In [1]: import numpy as np

In [2]: from numpy import linalg as LA

In [3]: np.set_printoptions(precision=2, suppress=True, linewidth=160)

In [4]: rd = lambda a: np.round(a, 2) + 0

In [5]: F = np.array([[0.66, -0.13, 1.99, -1.24],
   ...:     [-0.13, 0.47, -1.93, -0.52],
   ...:     [1.99, -1.93, -0.38, 0.26],
   ...:     [-1.24, -0.52, 0.26, -1.75]])

In [6]: print(F)
[[ 0.66 -0.13  1.99 -1.24]
 [-0.13  0.47 -1.93 -0.52]
 [ 1.99 -1.93 -0.38  0.26]
 [-1.24 -0.52  0.26 -1.75]]

In [7]: w, vecs = LA.eigh(F)

In [8]: print(rd(vecs @ np.diag(w) @ vecs.T))
[[ 0.66 -0.13  1.99 -1.24]
 [-0.13  0.47 -1.93 -0.52]
 [ 1.99 -1.93 -0.38  0.26]
 [-1.24 -0.52  0.26 -1.75]]

In [9]: print(np.unique(w.round(6) + 0, return_counts=True)[1])
[1 1 1 1]

In [10]: print(rd(np.abs(vecs[:, -1])))
[0.6  0.5  0.63 0.07]

In [11]: print(rd(LA.svd(F, compute_uv=False)))
[3. 3. 2. 1.]

In [12]: print(rd(LA.eigvalsh(F + 3 * np.eye(4))))
[0. 1. 4. 6.]

In [13]: print(rd(vecs.T @ F @ vecs))
[[-3.  0.  0.  0.]
 [ 0. -2.  0.  0.]
 [ 0.  0.  1.  0.]
 [ 0.  0.  0.  3.]]

In [14]: print(rd(LA.eigvalsh(F @ F)))
[0.99 4.   9.   9.02]

In [15]: print(rd(w))
[-3. -2.  1.  3.]

In [16]: proj = np.triu(np.array([[2, 0, -1, -1], [-2, 2, 1, -2], [1, -2, 1, 2], [-1, 1, -2, 2]]), 1) + np.eye(4)

In [17]: out = proj @ F @ LA.inv(proj)

In [18]: print(rd(np.poly(out)))
[  1.     1.   -11.01  -9.03  17.98]

In [19]: print(rd(LA.det(out)))
17.98

In [20]: W0 = np.load("sample8.npy")

In [21]: print(W0)
[[  4   6   8   2   4]
 [  2   3   4   1   2]
 [  8  -9  10 -11 -12]
 [ 10  -6  14 -10 -10]
 [  0   0   0   0   0]]

In [22]: def softmax(z):
    ...:     e = np.exp(z - z.max(axis=-1, keepdims=True))
    ...:     return e / e.sum(axis=-1, keepdims=True)
    ...: 

In [23]: print(rd(softmax(W0[3])))
[0.02 0.   0.98 0.   0.  ]

In [24]: print(rd(softmax(W0).sum(axis=1)))
[1. 1. 1. 1. 1.]

In [25]: scores = W0 @ W0.T / np.sqrt(5)

In [26]: print(rd(softmax(scores + np.triu(np.full(scores.shape, -np.inf), 1))))
[[1.  0.  0.  0.  0. ]
 [1.  0.  0.  0.  0. ]
 [0.  0.  1.  0.  0. ]
 [0.  0.  0.  1.  0. ]
 [0.2 0.2 0.2 0.2 0.2]]

In [27]: print(rd(softmax(scores)[3] @ W0))
[ 10.  -6.  14. -10. -10.]

In [28]: print(rd(softmax(scores)))
[[1.   0.   0.   0.   0.  ]
 [1.   0.   0.   0.   0.  ]
 [0.   0.   0.94 0.06 0.  ]
 [0.   0.   0.   1.   0.  ]
 [0.2  0.2  0.2  0.2  0.2 ]]

In [29]: print(softmax(scores).round(6).argmax(axis=1))
[0 0 2 3 0]

In [30]: cov = W0.T @ W0

In [31]: print(np.allclose(cov, cov.T))
True

In [32]: print(cov)
[[ 184 -102  260 -178 -176]
 [-102  162 -114  174  198]
 [ 260 -114  376 -230 -220]
 [-178  174 -230  226  242]
 [-176  198 -220  242  264]]

In [33]: print(rd(LA.svd(W0, compute_uv=False) ** 2))
[1026.59  185.41    0.      0.      0.  ]

In [34]: print((W0 @ W0.T).shape)
(5, 5)

In [35]: print(rd(LA.norm(cov, 2) / LA.norm(cov)))
0.98

In [36]: K = np.loadtxt("w.csv", delimiter=",")

In [37]: print(K)
[[-2.39 -0.02  0.   -0.15  0.52]
 [ 7.76  0.06 -0.01 -0.11  0.31]
 [-8.77 -0.03 -0.01 -0.01  0.47]
 [ 0.01 -0.03  0.01 -0.16 -1.32]
 [-7.37 -0.08  0.01 -0.24  0.87]
 [-2.93  0.01  0.   -0.4  -0.04]
 [-4.29  0.03  0.   -0.05  0.13]
 [ 3.65 -0.03  0.    0.03  0.11]
 [-1.97 -0.05  0.    0.13 -1.39]
 [ 7.57  0.03  0.02 -0.07  1.89]
 [ 2.92 -0.02  0.01 -0.18 -0.19]
 [ 5.75 -0.04  0.   -0.06 -0.73]
 [-4.89  0.02  0.    0.4   0.38]
 [-0.41  0.02  0.01 -0.13 -0.82]
 [-4.57 -0.05 -0.02  0.04  0.29]
 [ 3.58  0.03  0.01  0.17 -0.4 ]
 [ 6.89  0.    0.01 -0.16  0.04]
 [ 2.12  0.02  0.01  0.17  1.75]
 [ 3.75 -0.05  0.01  0.11 -0.44]
 [-3.06  0.01  0.    0.28 -0.62]
 [-4.8  -0.01  0.    0.14  1.06]
 [ 7.03  0.   -0.01  0.1  -0.76]
 [ 9.53 -0.07 -0.02  0.06  0.07]]

In [38]: cov = np.cov(K, rowvar=False)

In [39]: print(np.median(K, axis=0))
[ 0.01 -0.01  0.   -0.01  0.07]

In [40]: print(np.argwhere(np.triu(np.abs(np.corrcoef(K.T)) > 0.8, 1)))
[]

In [41]: print(np.argsort(-K.std(axis=0).round(6), kind="stable"))
[0 4 3 1 2]

In [42]: print(rd(np.corrcoef(K.T)))
[[ 1.    0.17  0.07 -0.04 -0.08]
 [ 0.17  1.    0.24  0.1   0.2 ]
 [ 0.07  0.24  1.   -0.18  0.13]
 [-0.04  0.1  -0.18  1.    0.  ]
 [-0.08  0.2   0.13  0.    1.  ]]

In [43]: print(rd(cov))
[[28.49  0.03  0.   -0.04 -0.35]
 [ 0.03  0.    0.    0.    0.01]
 [ 0.    0.    0.    0.    0.  ]
 [-0.04  0.    0.    0.03  0.  ]
 [-0.35  0.01  0.    0.    0.71]]

In [44]: print(cov.shape)
(5, 5)

In [45]: print(rd(np.polyfit(K[:, 0], K[:, 1], 1)))
[ 0.   -0.01]

In [46]: Ac = (K - K.mean(axis=0)) / K.std(axis=0)

In [47]: print(rd(Ac.std(axis=0)))
[1. 1. 1. 1. 1.]

In [48]: c = LA.lstsq(np.delete(Ac, 0, axis=1), Ac[:, 0])[0]

In [49]: print(rd(c))
[ 0.19  0.03 -0.05 -0.12]

In [50]: print(rd(F @ F))
[[ 5.95 -3.34  0.49  1.94]
 [-3.34  4.23 -0.57  0.33]
 [ 0.49 -0.57  7.9  -2.02]
 [ 1.94  0.33 -2.02  4.94]]

In [51]: print(rd(LA.matrix_power(F, 4)))
[[ 50.57 -33.69   4.72  19.02]
 [-33.69  29.52  -9.16  -2.35]
 [  4.72  -9.16  66.99 -25.14]
 [ 19.02  -2.35 -25.14  32.31]]

In [52]: print((F - F.T) / 2)
[[0. 0. 0. 0.]
 [0. 0. 0. 0.]
 [0. 0. 0. 0.]
 [0. 0. 0. 0.]]

In [53]: print(rd(np.abs(LA.eigvals(F)).max()))
3.0

In [54]: print(rd(np.sort(np.abs(LA.eigvals(F)))))
[1. 2. 3. 3.]

In [55]: idx = K[:, 0] > np.median(K[:, 0])

In [56]: f = K[idx].mean(axis=0) - K[~idx].mean(axis=0)

In [57]: print(rd(f))
[9.29 0.01 0.   0.02 0.19]

In [58]: ang = np.radians(60)

In [59]: Rm = np.eye(5)

In [60]: Rm[2, 2] = Rm[1, 1] = np.cos(ang)

In [61]: Rm[2, 1], Rm[1, 2] = -np.sin(ang), np.sin(ang)

In [62]: print(rd(Rm))
[[ 1.    0.    0.    0.    0.  ]
 [ 0.    0.5   0.87  0.    0.  ]
 [ 0.   -0.87  0.5   0.    0.  ]
 [ 0.    0.    0.    1.    0.  ]
 [ 0.    0.    0.    0.    1.  ]]

In [63]: out = K @ Rm.T

In [64]: print(np.allclose(K @ K.T, out @ out.T))
True

In [65]: print(rd(LA.svd(K, compute_uv=False)), rd(LA.svd(out, compute_uv=False)))
[25.23  3.94  0.85  0.17  0.05] [25.23  3.94  0.85  0.17  0.05]

In [66]: print(rd(out))
[[-2.39 -0.01  0.02 -0.15  0.52]
 [ 7.76  0.02 -0.06 -0.11  0.31]
 [-8.77 -0.02  0.02 -0.01  0.47]
 [ 0.01 -0.01  0.03 -0.16 -1.32]
 [-7.37 -0.03  0.07 -0.24  0.87]
 [-2.93  0.01 -0.01 -0.4  -0.04]
 [-4.29  0.02 -0.03 -0.05  0.13]
 [ 3.65 -0.02  0.03  0.03  0.11]
 [-1.97 -0.03  0.04  0.13 -1.39]
 [ 7.57  0.03 -0.02 -0.07  1.89]
 [ 2.92  0.    0.02 -0.18 -0.19]
 [ 5.75 -0.02  0.03 -0.06 -0.73]
 [-4.89  0.01 -0.02  0.4   0.38]
 [-0.41  0.02 -0.01 -0.13 -0.82]
 [-4.57 -0.04  0.03  0.04  0.29]
 [ 3.58  0.02 -0.02  0.17 -0.4 ]
 [ 6.89  0.01  0.01 -0.16  0.04]
 [ 2.12  0.02 -0.01  0.17  1.75]
 [ 3.75 -0.02  0.05  0.11 -0.44]
 [-3.06  0.01 -0.01  0.28 -0.62]
 [-4.8  -0.01  0.01  0.14  1.06]
 [ 7.03 -0.01 -0.01  0.1  -0.76]
 [ 9.53 -0.05  0.05  0.06  0.07]]

In [67]: print(np.allclose(LA.norm(K, axis=1), LA.norm(out, axis=1)))
True

In [68]: feats = np.load("dump.npy")

In [69]: print(feats)
[[ 2.13  0.47  0.24 -2.35  3.34 -1.86]
 [-4.14 -0.41  1.61 -1.31 -0.66  1.72]
 [ 3.14  1.22  0.24 -2.78  2.14  1.12]
 [ 2.44  0.25  0.22 -1.51 -0.31  4.07]
 [-0.4   3.61  0.58 -0.3  -0.46  3.35]
 [-0.94 -1.   -3.66  0.32 -2.27  2.11]
 [ 0.49  3.41  0.48 -3.18 -1.67 -0.13]
 [ 1.74  1.2  -1.29  3.69  0.41  2.26]
 [-0.23 -0.03 -2.01 -4.06  2.07 -0.33]
 [-2.44  3.11  0.11 -0.88 -2.48 -1.56]
 [ 2.83 -1.45  0.73 -1.16  1.21 -3.4 ]
 [ 0.58  1.39  2.41  1.45  3.74  0.9 ]
 [-3.17  1.59  1.32 -1.23 -2.97 -0.63]
 [-2.38 -1.26  1.79  2.97 -2.17  1.  ]
 [ 1.15  2.02  2.89  2.36  2.14 -1.05]
 [ 0.11  3.57  0.62  0.46 -0.57  3.37]
 [-2.43  3.08  0.99 -2.45  0.36  1.57]
 [ 1.31 -1.37  3.51 -2.48  0.51  1.65]
 [ 3.22 -2.06 -0.03  2.12  0.52  2.37]
 [-0.93 -1.7  -3.42  0.76 -2.98 -0.28]
 [ 1.1  -1.43 -0.85  4.57  0.18  0.39]]

In [70]: left, sigma, vt = LA.svd(feats, full_matrices=False)

In [71]: print(np.allclose(left * sigma @ vt, feats))
True

In [72]: print(rd(np.sqrt((sigma ** 2).sum())), rd(LA.norm(feats)))
22.91 22.91

In [73]: print(rd(left.T @ left))
[[1. 0. 0. 0. 0. 0.]
 [0. 1. 0. 0. 0. 0.]
 [0. 0. 1. 0. 0. 0.]
 [0. 0. 0. 1. 0. 0.]
 [0. 0. 0. 0. 1. 0.]
 [0. 0. 0. 0. 0. 1.]]

In [74]: print(rd(np.cumsum(sigma ** 2) / np.sum(sigma ** 2)))
[0.27 0.54 0.73 0.87 0.95 1.  ]

In [75]: basis = feats[[9, 8]].astype(float)

In [76]: for _ in range(7):
    ...:     idx = LA.norm(feats[:, None] - basis, axis=-1).argmin(axis=1)
    ...:     basis = np.array([feats[idx == j].mean(axis=0) for j in range(2)])
    ...: 

In [77]: print(idx)
[1 0 1 1 0 0 0 0 1 0 1 1 0 0 1 0 0 1 1 0 0]

In [78]: print(rd(basis[1] - basis[0]))
[ 2.96 -1.1   1.05 -1.22  2.98 -0.71]

In [79]: E = np.load("test4.npy")

In [80]: print(E)
[[-3  3  3  0  0  1]
 [ 0  2  2  2  0  0]
 [ 0  0 -1 -2 -2  2]
 [ 0  0  0 -1 -2 -3]
 [ 0  0  0  0  3 -1]
 [ 0  0  0  0  0  0]]

In [81]: out = E[0, 0] * E[1:] - np.outer(E[1:, 0], E[0])

In [82]: print(out)
[[ 0 -6 -6 -6  0  0]
 [ 0  0  3  6  6 -6]
 [ 0  0  0  3  6  9]
 [ 0  0  0  0 -9  3]
 [ 0  0  0  0  0  0]]

In [83]: print(E[:, 0] / E[0, 0])
[ 1. -0. -0. -0. -0. -0.]

In [84]: print(np.flatnonzero(~out.round(6).any(axis=1)))
[4]

In [85]: ang = np.radians(30)

In [86]: Rm = np.eye(6)

In [87]: Rm[3, 3] = Rm[2, 2] = np.cos(ang)

In [88]: Rm[3, 2], Rm[2, 3] = -np.sin(ang), np.sin(ang)

In [89]: print(rd(Rm))
[[ 1.    0.    0.    0.    0.    0.  ]
 [ 0.    1.    0.    0.    0.    0.  ]
 [ 0.    0.    0.87  0.5   0.    0.  ]
 [ 0.    0.   -0.5   0.87  0.    0.  ]
 [ 0.    0.    0.    0.    1.    0.  ]
 [ 0.    0.    0.    0.    0.    1.  ]]

In [90]: out = E @ Rm.T

In [91]: print(rd(LA.svd(E, compute_uv=False)), rd(LA.svd(out, compute_uv=False)))
[5.97 4.54 3.72 2.48 0.82 0.  ] [5.97 4.54 3.72 2.48 0.82 0.  ]

In [92]: print(np.allclose(LA.norm(E, axis=1), LA.norm(out, axis=1)))
True

In [93]: print(rd(LA.norm(Rm, axis=0)))
[1. 1. 1. 1. 1. 1.]

In [94]: print(rd(LA.svd(Rm, compute_uv=False)))
[1. 1. 1. 1. 1. 1.]

In [95]: print(rd(LA.pinv(Rm)))
[[ 1.    0.    0.    0.    0.    0.  ]
 [ 0.    1.    0.    0.    0.    0.  ]
 [ 0.    0.    0.87 -0.5   0.    0.  ]
 [ 0.    0.    0.5   0.87  0.    0.  ]
 [ 0.    0.    0.    0.    1.    0.  ]
 [ 0.    0.    0.    0.    0.    1.  ]]

In [96]: print((E - E.T) / 2)
[[ 0.   1.5  1.5  0.   0.   0.5]
 [-1.5  0.   1.   1.   0.   0. ]
 [-1.5 -1.   0.  -1.  -1.   1. ]
 [ 0.  -1.   1.   0.  -1.  -1.5]
 [ 0.   0.   1.   1.   0.  -0.5]
 [-0.5  0.  -1.   1.5  0.5  0. ]]

In [97]: print(np.trace(E))
0

In [98]: print(rd(np.sort(np.abs(LA.eigvals(E)))))
[0. 1. 1. 2. 3. 3.]

In [99]: arr = np.array([[1, -1, 1, -1, 1, -1, 1, -1],
    ...:     [1, 1, 1, 1, 1, 1, 1, 1],
    ...:     [1, 1, -1, -1, 1, 1, -1, -1]])

In [100]: print(rd(softmax(arr).sum(axis=1)))
[1. 1. 1.]

In [101]: scores = arr @ arr.T / np.sqrt(8)

In [102]: print(rd(softmax(scores + np.triu(np.full(scores.shape, -np.inf), 1))))
[[1.   0.   0.  ]
 [0.06 0.94 0.  ]
 [0.05 0.05 0.89]]

In [103]: rng = np.random.default_rng(71)

In [104]: out = arr + rng.integers(-2, 3, (3, 2)) @ rng.integers(-2, 3, (2, 8))

In [105]: print(out)
[[-1  2  4 -3 -2 -3  4 -3]
 [ 1  1  1  1  1  1  1  1]
 [ 1  0 -2 -1  0 -1  0  1]]

In [106]: print(LA.matrix_rank(out - arr, tol=1e-8))
2

In [107]: print(rd(LA.svd(out - arr, compute_uv=False)))
[7.21 3.46 0.  ]

In [108]: print(np.diff(arr, axis=0))
[[ 0  2  0  2  0  2  0  2]
 [ 0  0 -2 -2  0  0 -2 -2]]

In [109]: print(arr - arr[0])
[[ 0  0  0  0  0  0  0  0]
 [ 0  2  0  2  0  2  0  2]
 [ 0  2 -2  0  0  2 -2  0]]

In [110]: print(rd(LA.svd(arr, compute_uv=False)))
[2.83 2.83 2.83]

In [111]: print(np.unravel_index(np.abs(arr).argmax(), arr.shape))
(np.int64(0), np.int64(0))

In [112]: T = np.stack([arr, -2 * arr, arr[::-1]])

In [113]: print(LA.matrix_rank(T.reshape(3, -1)))
2

In [114]: print(LA.matrix_rank(T))
[3 3 3]

In [115]: print((T @ arr.T).shape)
(3, 3, 3)

In [116]: print(T.sum(axis=0))
[[ 0  2 -2  0  0  2 -2  0]
 [ 0  0  0  0  0  0  0  0]
 [ 0 -2  2  0  0 -2  2  0]]

In [117]: print(rd(LA.norm(T, axis=(1, 2))))
[4.9 9.8 4.9]

In [118]: A = np.array([[84.0, 54.0, 18.0, 9.0],
     ...:     [54.0, 39.0, 12.0, 6.0],
     ...:     [18.0, 12.0, 7.0, 2.0],
     ...:     [9.0, 6.0, 2.0, 4.0]])

In [119]: w, vecs = LA.eigh(A)

In [120]: x0 = np.array([0, 0, 1, -2])

In [121]: print(np.abs(A).sum(axis=1).max(), np.abs(w).max())
165.0 125.0
